>>> import numpy as np
>>> from numpy import linalg as LA
>>> np.set_printoptions(suppress=True, linewidth=140)
>>> X = np.loadtxt("sample16.csv", delimiter=",")
>>> print(X)
[[-0.6  19.4   1.48 20.   10.92]
 [ 0.41 21.39  0.73 19.39 10.11]
 [ 1.45 19.67 -0.92 21.86  8.61]
 [-1.87 20.85 -0.48 20.34 11.34]
 [-0.3  19.1  -1.79 22.93  9.78]
 [ 0.55 22.09  1.16 18.48  8.23]
 [-1.03 19.39  0.15 19.28 10.68]
 [ 0.78 21.24  2.24 19.52 11.13]
 [ 2.04 20.74 -1.57 21.02 10.45]
 [ 0.03 20.17  1.83 19.97 11.31]
 [ 0.47 18.75 -1.3  19.82 10.93]
 [ 1.89 18.59  1.29 19.65  8.97]
 [ 0.23 19.23  1.12 18.36 10.55]
 [ 0.03 17.7  -0.23 20.25  8.77]
 [ 0.56 21.88 -1.29 21.8   8.14]
 [-0.96 20.16 -1.2  19.91  8.9 ]
 [ 1.33 19.88 -0.02 20.25  8.89]
 [ 0.61 19.52  0.33 20.1  10.01]
 [-0.09 20.46  2.16 19.99 11.41]
 [ 0.45 19.4   0.26 20.16 10.42]
 [-1.69 21.2  -0.76 22.02 11.03]
 [ 0.32 20.3  -0.22 21.28 10.55]
 [ 0.61 21.24  0.65 19.16  9.19]
 [ 1.24 21.5   1.67 20.63  9.4 ]
 [-1.28 20.2  -0.9  19.45 10.34]
 [ 0.51 19.61  1.57 20.46  8.31]
 [ 2.69 20.64 -1.44 16.79  9.  ]
 [ 0.79 19.81  0.   21.98  8.96]]
>>> Ac = (X - X.mean(axis=0)) / X.std(axis=0)
>>> print(np.round(Ac.std(axis=0), 2))
[1. 1. 1. 1. 1.]
>>> print(np.argwhere(np.abs(Ac) > 2))
[[ 3  0]
 [ 4  3]
 [13  1]
 [26  0]
 [26  3]]
>>> coef = LA.lstsq(np.delete(Ac, 3, axis=1), Ac[:, 3])[0]
>>> print(np.abs(coef).argmax())
2
>>> J = 0.9 ** np.abs(np.subtract.outer(np.arange(6), np.arange(6)))
>>> print(J.round(2))
[[1.   0.9  0.81 0.73 0.66 0.59]
 [0.9  1.   0.9  0.81 0.73 0.66]
 [0.81 0.9  1.   0.9  0.81 0.73]
 [0.73 0.81 0.9  1.   0.9  0.81]
 [0.66 0.73 0.81 0.9  1.   0.9 ]
 [0.59 0.66 0.73 0.81 0.9  1.  ]]
>>> rng = np.random.default_rng(10)
>>> Y = J + rng.integers(-2, 3, (6, 1)) @ rng.integers(-2, 3, (1, 6))
>>> print(Y.round(2))
[[ 1.   -1.1   2.81  0.73 -1.34 -1.41]
 [ 0.9  -3.    4.9   0.81 -3.27 -3.34]
 [ 0.81  2.9  -1.    0.9   2.81  2.73]
 [ 0.73  2.81 -1.1   1.    2.9   2.81]
 [ 0.66 -1.27  2.81  0.9  -1.   -1.1 ]
 [ 0.59 -3.34  4.73  0.81 -3.1  -3.  ]]
>>> print(np.abs(Y - J).sum(axis=1))
[ 8. 16.  8.  8.  8. 16.]
>>> def softmax(z):
...     e = np.exp(z - z.max(axis=-1, keepdims=True))
...     return e / e.sum(axis=-1, keepdims=True)
... 
>>> print(np.round(softmax(Y).sum(axis=1), 2))
[1. 1. 1. 1. 1. 1.]
>>> print(np.round(softmax(10 * Y[0]), 2) + 0)
[0. 0. 1. 0. 0. 0.]
>>> print(np.round(softmax(Y[0]), 2))
[0.12 0.01 0.75 0.09 0.01 0.01]
>>> att = Y @ Y.T / np.sqrt(6)
>>> print(softmax(att).round(6).argmax(axis=1))
[1 1 3 3 1 1]
>>> print(np.round(softmax(att), 2) + 0)
[[0.   0.61 0.   0.   0.   0.39]
 [0.   0.68 0.   0.   0.   0.32]
 [0.   0.   0.47 0.53 0.   0.  ]
 [0.   0.   0.46 0.54 0.   0.  ]
 [0.   0.58 0.   0.   0.   0.42]
 [0.   0.64 0.   0.   0.   0.36]]
>>> arr = np.load("out3.npy")
>>> print(arr)
[[ 0  0  0  0  6]
 [ 0  0  0  0  6]
 [ 0  0  0  0 -6]
 [ 0  0  0  0  0]]
>>> # null space of dimension 4
>>> vec = np.array([-2, 0, -2, 0, -1])
>>> print(arr @ np.eye(5)[4])
[ 6.  6. -6.  0.]
>>> print(arr @ np.ones(5))
[ 6.  6. -6.  0.]
>>> print((arr @ vec).argmax())
2
>>> print(arr @ vec)
[-6 -6  6  0]
>>> Uu, sig, VT = LA.svd(arr)
>>> print(sig.round(2))
[10.39  0.    0.    0.  ]
>>> print(np.argmax(sig[:-1] / (sig[1:] + 1e-6)) + 1)
1
>>> Y = Uu[:, :1] @ np.diag(sig[:1]) @ VT[:1]
>>> print(np.round(np.abs(arr - Y).max(), 2))
0.0
>>> print(Y.round(2))
[[ 0.  0.  0.  0.  6.]
 [ 0.  0.  0.  0.  6.]
 [ 0.  0.  0.  0. -6.]
 [ 0.  0.  0.  0.  0.]]
>>> print(LA.matrix_rank(Y))
1
>>> print(round(LA.norm(arr - Y, 2), 2), sig[1])
0.0 0.0
>>> Uu, sig, VT = LA.svd(arr)
>>> V = VT[:(sig > 1e-8).sum()]
>>> vec = arr[3] + -1 * arr[2] + rng.integers(2) * np.eye(5)[0]
>>> print(vec)
[0. 0. 0. 0. 6.]
>>> print(np.round(LA.norm(vec - V.T @ V @ vec), 2))
0.0
>>> print(V.T @ V)
[[0. 0. 0. 0. 0.]
 [0. 0. 0. 0. 0.]
 [0. 0. 0. 0. 0.]
 [0. 0. 0. 0. 0.]
 [0. 0. 0. 0. 1.]]
